$ python3 -q
>>> import numpy as np
>>> import numpy.linalg as la
>>> np.set_printoptions(precision=2, suppress=True, linewidth=160)
>>> def rd(a):
...     return np.round(a, 2) + 0
... 
>>> data = np.loadtxt("w.csv", delimiter=",")
>>> data
array([[ 0.  , -0.02, -0.3 , -0.9 ],
       [-0.6 , -2.42,  0.  , -1.6 ],
       [-0.3 , -1.17, -0.1 ,  1.  ],
       [ 0.  ,  0.01,  0.1 ,  1.9 ],
       [-1.1 , -4.37,  2.  , -0.7 ],
       [-1.1 , -4.42,  0.6 , -0.3 ],
       [ 0.7 ,  2.77,  1.4 ,  0.3 ],
       [ 0.6 ,  2.39,  0.5 , -0.5 ],
       [ 0.8 ,  3.19,  0.5 ,  0.2 ],
       [-2.  , -7.99,  1.2 , -1.6 ],
       [-0.5 , -2.03,  0.7 , -1.7 ],
       [-0.6 , -2.41, -0.1 , -0.8 ],
       [ 0.9 ,  3.57, -1.2 , -0.6 ],
       [-0.5 , -2.01, -0.7 , -0.3 ],
       [ 0.3 ,  1.21,  0.3 , -0.9 ],
       [ 0.  ,  0.03, -0.3 ,  0.  ],
       [ 0.9 ,  3.6 ,  0.3 ,  1.  ],
       [ 1.6 ,  6.41, -1.5 , -1.8 ],
       [ 0.3 ,  1.18,  0.4 ,  0.6 ]])
>>> # column 1 is much longer than the rest
>>> la.matrix_rank(data)
np.int64(4)
>>> rd(la.svd(data, compute_uv=False))
array([15.33,  4.48,  3.14,  0.02])
>>> rd(data.mean(axis=0))
array([-0.03, -0.13,  0.2 , -0.35])
>>> rd(data.sum(axis=0))
array([-0.6 , -2.48,  3.8 , -6.7 ])
>>> np.abs(data).max()
np.float64(7.99)
>>> data.shape
(19, 4)
>>> out = np.c_[data[:, :3] @ np.array([[0, 2, 1], [1, 0, 1], [0, 3, 0]]), np.array([-1, 0, 1, -2, -1, 5, -5, 1, 3, 0, -1, 3, 4, -3, -3, 5, 1, -5, -1])]
>>> rd(out)
array([[-0.02, -0.9 , -0.02, -1.  ],
       [-2.42, -1.2 , -3.02,  0.  ],
       [-1.17, -0.9 , -1.47,  1.  ],
       [ 0.01,  0.3 ,  0.01, -2.  ],
       [-4.37,  3.8 , -5.47, -1.  ],
       [-4.42, -0.4 , -5.52,  5.  ],
       [ 2.77,  5.6 ,  3.47, -5.  ],
       [ 2.39,  2.7 ,  2.99,  1.  ],
       [ 3.19,  3.1 ,  3.99,  3.  ],
       [-7.99, -0.4 , -9.99,  0.  ],
       [-2.03,  1.1 , -2.53, -1.  ],
       [-2.41, -1.5 , -3.01,  3.  ],
       [ 3.57, -1.8 ,  4.47,  4.  ],
       [-2.01, -3.1 , -2.51, -3.  ],
       [ 1.21,  1.5 ,  1.51, -3.  ],
       [ 0.03, -0.9 ,  0.03,  5.  ],
       [ 3.6 ,  2.7 ,  4.5 ,  1.  ],
       [ 6.41, -1.3 ,  8.01, -5.  ],
       [ 1.18,  1.8 ,  1.48, -1.  ]])
>>> rd(la.norm(la.qr(data)[0].T @ out, axis=0) ** 2 / ((out ** 2).sum(axis=0) + 1e-12))
array([1.  , 1.  , 1.  , 0.11])
>>> la.matrix_rank(out)
np.int64(4)
>>> la.matrix_rank(np.c_[data, out])
np.int64(5)
>>> rd(np.abs(la.svd(data)[2][-1]))
array([0.97, 0.24, 0.  , 0.  ])
>>> la.cond(data) > 100
np.True_
>>> u = np.array([-2, 0])
>>> np.convolve(data[18], u)
array([-0.6 , -2.36, -0.8 , -1.2 ,  0.  ])
>>> rd(np.correlate(data[18], data[6], "full"))
array([0.09, 0.77, 2.6 , 4.22, 2.77, 1.94, 0.42])
>>> x0 = np.array([2, -1, 2, -1])
>>> y = data @ x0
>>> rd(la.pinv(data) @ data)
array([[1., 0., 0., 0.],
       [0., 1., 0., 0.],
       [0., 0., 1., 0.],
       [0., 0., 0., 1.]])
>>> rng = np.random.default_rng(620)
>>> y = y + 0.02 * rng.normal(size=19)
>>> rd(y)
array([ 0.33,  2.84, -0.63, -1.73,  6.87,  3.71,  1.13,  0.3 , -0.75,  8.02,  4.12,  1.83, -3.56, -0.05,  0.9 , -0.59, -2.19, -4.39, -0.33])
>>> coef, *_ = la.lstsq(data, y)
>>> [round(float(la.norm(la.solve(data.T @ data + lam * np.eye(4), data.T @ y))), 2) for lam in (0, 1, 10, 100)]
[3.08, 2.11, 1.34, 0.59]
